% python3 -q
>>> import numpy as np
>>> from numpy import linalg as LA
>>> np.set_printoptions(suppress=True, linewidth=200)
>>> tidy = lambda a: np.round(a, 3) + 0
>>> X = np.load("data.npy")
>>> X
array([[0, 0, 0, 0, 0, 0, 0],
       [0, 0, 1, 0, 1, 1, 1],
       [0, 1, 0, 1, 0, 1, 0],
       [0, 0, 1, 0, 0, 1, 1],
       [0, 1, 0, 0, 0, 1, 0],
       [0, 1, 1, 1, 1, 0, 0],
       [0, 1, 0, 1, 0, 0, 0]])
>>> # equal to its transpose
>>> [round(float(LA.det(X[:i, :i])), 2) + 0 for i in range(1, 8)]
[0.0, 0.0, 0.0, 0.0, 0.0, 0.0, 0.0]
>>> np.all(LA.eigvalsh(X) > 0)
np.False_
>>> B = np.array([[-2, -1], [2, 2], [1, -5], [4, 1], [-2, 1], [-3, -1], [4, 1]])
>>> np.vstack([X, B.T]).shape
(9, 7)
>>> B.T @ X.T
array([[ 0,  0,  3,  2, -1,  5,  6],
       [ 0, -4,  2, -5,  1, -1,  3]])
>>> B @ X
Traceback (most recent call last):
  File "<python-input-12>", line 1, in <module>
    B @ X
    ~~^~~
ValueError: matmul: Input operand 1 has a mismatch in its core dimension 0, with gufunc signature (n?,k),(k,m?)->(n?,m?) (size 7 is different from 2)
>>> LA.matrix_rank(np.vstack([X, B.T]))
np.int64(7)
>>> LA.matrix_rank(X @ B)
np.int64(2)
>>> X @ B
array([[ 0,  0],
       [ 0, -4],
       [ 3,  2],
       [ 2, -5],
       [-1,  1],
       [ 5, -1],
       [ 6,  3]])
>>> np.einsum("ik,kj->ij", X, B)
array([[ 0,  0],
       [ 0, -4],
       [ 3,  2],
       [ 2, -5],
       [-1,  1],
       [ 5, -1],
       [ 6,  3]])
>>> np.unique(X.round(6), axis=0).shape
(7, 7)
>>> np.allclose(X[:-1].T @ LA.lstsq(X[:-1].T, X[-1])[0], X[-1])
False
>>> tidy(X @ LA.pinv(X) @ X)
array([[0., 0., 0., 0., 0., 0., 0.],
       [0., 0., 1., 0., 1., 1., 1.],
       [0., 1., 0., 1., 0., 1., 0.],
       [0., 0., 1., 0., 0., 1., 1.],
       [0., 1., 0., 0., 0., 1., 0.],
       [0., 1., 1., 1., 1., 0., 0.],
       [0., 1., 0., 1., 0., 0., 0.]])
>>> try:
...     LA.inv(X)
... except LA.LinAlgError as e:
...     print(e)
... 
Singular matrix
>>> tidy(np.trace(LA.pinv(X) @ X))
np.float64(6.0)
>>> LA.lstsq(X[:-1].T, X[-1])[2]
np.int32(5)
